% python3 -q
>>> import numpy as np
>>> np.set_printoptions(precision=2, suppress=True, linewidth=140, legacy="1.25")
>>> r0 = np.array([-2, 8, 5, -1, -9, -9])
>>> F = r0[np.abs(np.subtract.outer(np.arange(6), np.arange(6)))]
>>> F
array([[-2,  8,  5, -1, -9, -9],
       [ 8, -2,  8,  5, -1, -9],
       [ 5,  8, -2,  8,  5, -1],
       [-1,  5,  8, -2,  8,  5],
       [-9, -1,  5,  8, -2,  8],
       [-9, -9, -1,  5,  8, -2]])
>>> # equal to its transpose
>>> vals, evecs = np.linalg.eigh(F)
>>> vals
array([-14.97, -14.92, -10.85,  -8.61,  15.53,  21.82])
>>> np.unique(vals.round(6) + 0, return_counts=True)[1]
array([1, 1, 1, 1, 1, 1])
>>> np.linalg.eigvalsh(F + -2 * np.eye(6))
array([-16.97, -16.92, -12.85, -10.61,  13.53,  19.82])
>>> np.abs(evecs[:, -1]).round(6).argmax()
0
>>> np.linalg.eigvalsh(F @ F)
array([ 74.09, 117.81, 222.7 , 224.02, 241.21, 476.17])
>>> vec = np.array([4, 3, -3, -2, -4, 3])
>>> rhs = F @ vec
>>> rhs
array([  12,  -31,   11,  -26,  -38, -108])
>>> np.linalg.solve(F, rhs)
array([ 4.,  3., -3., -2., -4.,  3.])
>>> np.linalg.solve(F, rhs + F[:, 2])
array([ 4.,  3., -2., -2., -4.,  3.])
>>> Q, R = np.linalg.qr(F)
>>> np.allclose(R.T @ R, F.T @ F)
True
>>> round(float(abs(R[0, 0])), 2), round(float(np.linalg.norm(F[:, 0])), 2)
(16.0, 16.0)
>>> np.all(np.linalg.eigvalsh(F) > 0)
False
>>> np.round(np.linalg.norm(F[4] - F[0]), 2)
23.43
>>> round(float(np.linalg.norm(F, 2)), 2)
21.82
>>> np.linalg.norm(F, axis=0)
array([16.  , 15.46, 13.53, 13.53, 15.46, 16.  ])
>>> round(float(np.linalg.norm(F) ** 2 / np.linalg.norm(F, 2) ** 2), 2)
2.85
>>> np.linalg.norm(F, axis=1)
array([16.  , 15.46, 13.53, 13.53, 15.46, 16.  ])
>>> F[4] @ F[0]
-27
>>> rng = np.random.default_rng(481527)
>>> A = np.array([[4, -3, -2, -4, 5],
...     [1, 5, 0, -3, -4],
...     [5, -4, -5, -4, 3],
...     [-4, -3, 0, -2, 0],
...     [0, 4, -4, 0, -2]]) * (rng.random((5, 5)) < 0.3)
>>> A
array([[ 0, -3,  0,  0,  5],
       [ 0,  0,  0,  0, -4],
       [ 5, -4,  0,  0,  0],
       [ 0,  0,  0, -2,  0],
       [ 0,  4,  0,  0, -2]])
>>> # looks like rank 4
>>> labels = rng.permutation(5)
>>> labels
array([0, 1, 2, 3, 4])
>>> B = A[labels][:, labels]
>>> round(np.linalg.det(B), 2), np.round(np.linalg.det(A[labels]), 2)
(0.0, 0.0)
>>> B
array([[ 0, -3,  0,  0,  5],
       [ 0,  0,  0,  0, -4],
       [ 5, -4,  0,  0,  0],
       [ 0,  0,  0, -2,  0],
       [ 0,  4,  0,  0, -2]])
>>> np.trace(B)
-4
>>> np.diag(B)
array([ 0,  0,  0, -2, -2])
>>> np.sort(np.abs(np.linalg.eigvals(B)))
array([0., 0., 2., 4., 4.])
>>> def softmax(z):
...     e = np.exp(z - z.max(axis=-1, keepdims=True))
...     return e / e.sum(axis=-1, keepdims=True)
... 
>>> np.round(softmax(A[4] + -1), 2) + 0
array([0.02, 0.95, 0.02, 0.02, 0.  ])
>>> np.round(softmax(A[4]), 2) + 0
array([0.02, 0.95, 0.02, 0.02, 0.  ])
>>> scores = A @ A.T / np.sqrt(5)
>>> softmax(scores).round(6).argmax(axis=1)
array([0, 1, 2, 3, 4])
>>> np.round(softmax(scores)[4] @ A, 2) + 0
array([ 0.  ,  3.98,  0.  ,  0.  , -2.01])
>>> M = np.load("case7.npy")
>>> M
array([[-0.52,  0.37,  0.99,  0.99, -0.8 ],
       [-0.84, -0.43,  0.81,  0.51, -0.29],
       [-0.95, -0.79,  0.26, -0.72,  0.18],
       [ 0.99,  0.95,  0.75, -0.2 , -0.37],
       [-0.26,  0.09,  0.71,  0.77, -0.35],
       [-1.  , -0.79,  1.  ,  1.  , -0.96],
       [-0.83, -0.54,  0.26,  0.74, -0.14],
       [ 0.96,  0.8 , -0.01, -0.91,  0.11],
       [-0.33,  0.19,  0.31,  1.  , -0.73],
       [-0.99, -0.92, -0.77,  1.  , -0.18],
       [-0.94, -0.85, -0.67, -0.06,  0.32],
       [ 0.77,  0.38, -0.54, -0.87,  0.29],
       [ 0.81,  0.21, -0.99,  0.83,  0.37],
       [ 0.85,  0.57, -0.21, -0.81,  0.15],
       [-0.12,  0.  ,  0.08,  0.74, -0.16],
       [ 0.91,  0.6 , -0.26, -0.99,  0.38]])
>>> cov = np.cov(M, rowvar=False)
>>> cov.shape
(5, 5)
>>> np.median(M, axis=0)
array([-0.3 ,  0.14,  0.17,  0.62, -0.15])
>>> cov
array([[ 0.68,  0.46, -0.15, -0.39,  0.16],
       [ 0.46,  0.39,  0.02, -0.21,  0.03],
       [-0.15,  0.02,  0.41,  0.15, -0.22],
       [-0.39, -0.21,  0.15,  0.66, -0.23],
       [ 0.16,  0.03, -0.22, -0.23,  0.18]])
>>> np.linalg.eigvalsh(cov)[::-1]
array([1.42, 0.55, 0.32, 0.02, 0.02])
>>> vec = np.array([2, 0, 0, 1, 2])
>>> rhs = M @ vec
>>> np.round(np.linalg.pinv(M) @ M, 2) + 0
array([[1., 0., 0., 0., 0.],
       [0., 1., 0., 0., 0.],
       [0., 0., 1., 0., 0.],
       [0., 0., 0., 1., 0.],
       [0., 0., 0., 0., 1.]])
>>> np.round(np.linalg.lstsq(M, rhs)[0], 2) + 0
array([2., 0., 0., 1., 2.])
>>> rhs = rhs + 0.1 * rng.normal(size=16)
>>> rhs
array([-1.77, -2.02, -2.22,  1.04, -0.39, -2.75, -1.17,  1.25, -1.06, -1.18, -1.21,  1.17,  3.23,  1.17,  0.25,  1.67])
>>> b, *_ = np.linalg.lstsq(M, rhs)
>>> b.round()
array([ 2., -0., -0.,  1.,  2.])
>>> np.round(np.linalg.norm(rhs - M @ b), 2)
0.34
>>> np.round(M.T @ (rhs - M @ b), 2) + 0
array([0., 0., 0., 0., 0.])
>>> Uu, s, Vh = np.linalg.svd(A, full_matrices=False)
>>> np.round(Vh @ Vh.T, 2) + 0
array([[1., 0., 0., 0., 0.],
       [0., 1., 0., 0., 0.],
       [0., 0., 1., 0., 0.],
       [0., 0., 0., 1., 0.],
       [0., 0., 0., 0., 1.]])
>>> (s > 1e-8).sum()
4
>>> Uu.shape, s.shape, Vh.shape
((5, 5), (5,), (5, 5))
>>> np.round(np.sqrt((s ** 2).sum()), 2), round(np.linalg.norm(A), 2)
(10.72, 10.72)
>>> np.allclose(Uu * s @ Vh, A)
True
>>> np.abs(Vh[0])
array([0.31, 0.71, 0.  , 0.  , 0.64])
>>> np.abs(Uu[:, 0]).round(6).argmax()
0
>>> B = np.c_[M[:, :1] @ np.array([[1]]), np.array([1, 1, 0, 1, 0, 1, 0, 0, 1, 1, 1, 1, 1, 0, 1, 2])]
>>> B
array([[-0.52,  1.  ],
       [-0.84,  1.  ],
       [-0.95,  0.  ],
       [ 0.99,  1.  ],
       [-0.26,  0.  ],
       [-1.  ,  1.  ],
       [-0.83,  0.  ],
       [ 0.96,  0.  ],
       [-0.33,  1.  ],
       [-0.99,  1.  ],
       [-0.94,  1.  ],
       [ 0.77,  1.  ],
       [ 0.81,  1.  ],
       [ 0.85,  0.  ],
       [-0.12,  1.  ],
       [ 0.91,  2.  ]])
>>> np.linalg.norm(np.linalg.qr(M)[0].T @ B, axis=0) ** 2 / ((B ** 2).sum(axis=0) + 1e-12)
array([1.  , 0.16])
>>> np.linalg.matrix_rank(B)
2
>>> np.round(np.linalg.norm(B - M @ np.linalg.lstsq(M, B)[0], axis=0), 2) + 0
array([0.  , 3.43])
>>> P = B @ np.linalg.solve(B.T @ B, B.T)
>>> np.round(np.linalg.eigvalsh(P), 2) + 0
array([0., 0., 0., 0., 0., 0., 0., 0., 0., 0., 0., 0., 0., 0., 1., 1.])
>>> np.linalg.matrix_rank(np.eye(16) - P)
14
>>> data = np.loadtxt("block2.csv", delimiter=",")
>>> data
array([[-0.19,  0.72,  0.37,  0.47, -0.29],
       [-0.23,  0.04,  0.43,  0.04,  0.81],
       [-0.26,  0.44, -0.51, -0.18,  0.4 ],
       [-0.26,  0.34, -0.3 , -0.44, -0.19],
       [-0.3 , -0.24, -0.52,  0.72,  0.06],
       [ 0.83,  0.34, -0.24,  0.18,  0.24]])
>>> P = data @ np.linalg.solve(data.T @ data, data.T)
>>> np.linalg.matrix_rank(np.eye(6) - P)
1
>>> P
array([[ 1.  ,  0.01, -0.02,  0.03,  0.01,  0.01],
       [ 0.01,  0.89,  0.18, -0.23, -0.08, -0.07],
       [-0.02,  0.18,  0.71,  0.37,  0.13,  0.12],
       [ 0.03, -0.23,  0.37,  0.51, -0.18, -0.16],
       [ 0.01, -0.08,  0.13, -0.18,  0.94, -0.06],
       [ 0.01, -0.07,  0.12, -0.16, -0.06,  0.95]])
>>> P @ data[:, 2]
array([ 0.37,  0.43, -0.51, -0.3 , -0.52, -0.24])
>>> np.trace(P)
5.0
>>> np.allclose(P @ P, P)
True
>>> B = np.c_[data[:, :1] @ np.array([[-1]]), np.array([-6, 6, -5, 6, -8, 7])]
>>> B
array([[ 0.19, -6.  ],
       [ 0.23,  6.  ],
       [ 0.26, -5.  ],
       [ 0.26,  6.  ],
       [ 0.3 , -8.  ],
       [-0.83,  7.  ]])
>>> np.linalg.norm(np.linalg.qr(data)[0].T @ B, axis=0) ** 2 / ((B ** 2).sum(axis=0) + 1e-12)
array([1. , 0.7])
>>> np.round(np.linalg.lstsq(data, B[:, 0])[0], 2) + 0
array([-1.,  0.,  0.,  0.,  0.])
>>> np.linalg.cond(B) > 100
False
>>> Uu, s, Vh = np.linalg.svd(data, full_matrices=False)
>>> s
array([1., 1., 1., 1., 1.])
>>> np.round(Uu.T @ Uu, 2) + 0
array([[1., 0., 0., 0., 0.],
       [0., 1., 0., 0., 0.],
       [0., 0., 1., 0., 0.],
       [0., 0., 0., 1., 0.],
       [0., 0., 0., 0., 1.]])
>>> (s > 1e-8).sum()
5
>>> round(float(np.sqrt((s ** 2).sum())), 2), round(float(np.linalg.norm(data)), 2)
(2.24, 2.24)
>>> np.round(Vh @ Vh.T, 2) + 0
array([[1., 0., 0., 0., 0.],
       [0., 1., 0., 0., 0.],
       [0., 0., 1., 0., 0.],
       [0., 0., 0., 1., 0.],
       [0., 0., 0., 0., 1.]])
>>> vec = np.array([2, 1, 1, 2, 1])
>>> rhs = data @ vec
>>> rhs
array([ 1.36,  0.91, -0.55, -1.57,  0.14,  2.35])
>>> np.linalg.lstsq(data, rhs)[0]
array([2., 1., 1., 2., 1.])
>>> rhs = rhs + 0.1 * rng.normal(size=6)
>>> rhs
array([ 1.44,  0.77, -0.61, -1.62,  0.11,  2.48])
>>> b, *_ = np.linalg.lstsq(data, rhs)
>>> [round(float(np.linalg.norm(np.linalg.solve(data.T @ data + lam * np.eye(5), data.T @ rhs))), 2) for lam in (0, 1, 10, 100)]
[3.44, 1.72, 0.31, 0.03]
>>> arr = np.array([[3, 0, 0, 0, 0],
...     [2, 9, 0, 0, 0],
...     [7, 6, 9, 0, 0],
...     [0, 5, 6, 2, 0],
...     [2, 6, 5, 2, 3]])
>>> # triangular
>>> np.sort(np.linalg.eigvals(arr))
array([2., 3., 3., 9., 9.])
>>> [int(np.linalg.matrix_rank(np.linalg.matrix_power(arr, p))) for p in range(1, 6)]
[5, 5, 5, 5, 5]
>>> round(np.abs(np.linalg.eigvals(arr)).max(), 2)
9.0
>>> np.allclose(arr, arr.T)
False
>>> np.round(np.linalg.det(arr), 2)
1458.0
>>> arr @ arr
array([[  9,   0,   0,   0,   0],
       [ 24,  81,   0,   0,   0],
       [ 96, 108,  81,   0,   0],
       [ 52,  91,  66,   4,   0],
       [ 59, 112,  72,  10,   9]])
>>> W0 = np.load("m.npy")
>>> W0
array([[ 2,  1,  0],
       [ 0, -1, -2],
       [ 1, -1,  1]])
>>> vec = np.array([-2, 5, -1, 4, 3])
>>> np.einsum("ij,j->i", arr, vec)
array([-6, 41,  7, 27, 38])
>>> np.linalg.norm(arr @ vec) <= np.linalg.norm(arr, 2) * np.linalg.norm(vec) + 1e-9
True
>>> arr @ np.ones(5)
array([ 3., 11., 22., 13., 18.])
>>> (arr @ vec).argmax()
1
>>> arr @ vec
array([-6, 41,  7, 27, 38])
>>> s = 20 * 0.2 ** np.arange(4)
>>> K = rng.normal(size=(15, 4)) * rng.permutation(s)
>>> K
array([[  0.42,  14.34,  -0.11,   1.6 ],
       [ -3.48,   6.5 ,  -0.13,  -0.42],
       [  6.07,  -6.09,   0.05,  -1.1 ],
       [  2.05, -39.48,   0.03,   0.28],
       [  3.19, -11.67,   0.16,   0.53],
       [ -7.45, -34.3 ,   0.1 ,   0.53],
       [ -1.47,   7.6 ,   0.07,  -0.74],
       [  0.25,   8.33,   0.12,  -0.64],
       [ -4.67, -23.96,   0.07,  -0.92],
       [ -3.73,  28.34,   0.05,   0.69],
       [  2.39, -10.89,   0.1 ,   0.48],
       [-10.51,  15.43,   0.02,  -0.4 ],
       [  0.13,  21.43,   0.06,   0.57],
       [  5.59,  10.09,   0.09,  -0.54],
       [  0.38,   7.2 ,  -0.13,   0.3 ]])
>>> # column 1 dominates
>>> np.round(A @ np.linalg.pinv(A) @ A, 2) + 0
array([[ 0., -3.,  0.,  0.,  5.],
       [ 0.,  0.,  0.,  0., -4.],
       [ 5., -4.,  0.,  0.,  0.],
       [ 0.,  0.,  0., -2.,  0.],
       [ 0.,  4.,  0.,  0., -2.]])
>>> np.allclose(A[:-1].T @ np.linalg.lstsq(A[:-1].T, A[-1])[0], A[-1])
True
>>> labels = K[:, 1] > np.median(K[:, 1])
>>> r0 = K[labels].mean(axis=0) - K[~labels].mean(axis=0)
>>> r0
array([-1.14, 29.16,  0.01,  0.12])
>>> ((K - K.mean(axis=0)) @ r0 > 0).astype(int)
array([1, 1, 0, 0, 0, 0, 1, 1, 0, 1, 0, 1, 1, 1, 1])
>>> round(float((((K - K.mean(axis=0)) @ r0 > 0) == labels).mean()), 2)
0.87
>>> np.round(softmax(10 * K[10]), 2) + 0
array([1., 0., 0., 0.])
>>> np.round(softmax(K[10]), 2) + 0
array([0.8 , 0.  , 0.08, 0.12])
>>> softmax(K).sum(axis=1)
array([1., 1., 1., 1., 1., 1., 1., 1., 1., 1., 1., 1., 1., 1., 1.])
>>> scores = K @ K.T / np.sqrt(4)
>>> softmax(scores).round(6).argmax(axis=1)
array([9, 9, 3, 3, 3, 3, 9, 9, 3, 9, 3, 9, 9, 9, 9])
>>> softmax(scores)[10] @ K
array([  2.05, -39.48,   0.03,   0.28])
>>> E = np.load("w.npy")
>>> E
array([[ 1.  ,  0.  ,  0.  ],
       [ 0.  , -0.5 , -0.87],
       [ 0.  ,  0.87, -0.5 ]])
>>> # keeps lengths
>>> Q = E.astype(float).copy()
>>> for j in range(3):
...     Q[:, j] -= Q[:, :j] @ (Q[:, :j].T @ Q[:, j])
...     Q[:, j] /= np.linalg.norm(Q[:, j])
... 
>>> np.round(Q.T @ E, 2) + 0
array([[1., 0., 0.],
       [0., 1., 0.],
       [0., 0., 1.]])
>>> np.round(Q.T @ Q, 2) + 0
array([[1., 0., 0.],
       [0., 1., 0.],
       [0., 0., 1.]])
>>> Q
array([[ 1.  ,  0.  ,  0.  ],
       [ 0.  , -0.5 , -0.87],
       [ 0.  ,  0.87, -0.5 ]])
>>> Q = arr.astype(float).copy()
>>> for j in range(5):
...     Q[:, j] -= Q[:, :j] @ (Q[:, :j].T @ Q[:, j])
...     Q[:, j] /= np.linalg.norm(Q[:, j])
... 
>>> Q
array([[ 0.37, -0.33, -0.31,  0.65, -0.49],
       [ 0.25,  0.68, -0.65, -0.19, -0.11],
       [ 0.86, -0.16,  0.26, -0.4 ,  0.07],
       [ 0.  ,  0.5 ,  0.61,  0.09, -0.61],
       [ 0.25,  0.38,  0.21,  0.61,  0.61]])
>>> np.round(Q.T @ Q, 2) + 0
array([[1., 0., 0., 0., 0.],
       [0., 1., 0., 0., 0.],
       [0., 0., 1., 0., 0.],
       [0., 0., 0., 1., 0.],
       [0., 0., 0., 0., 1.]])
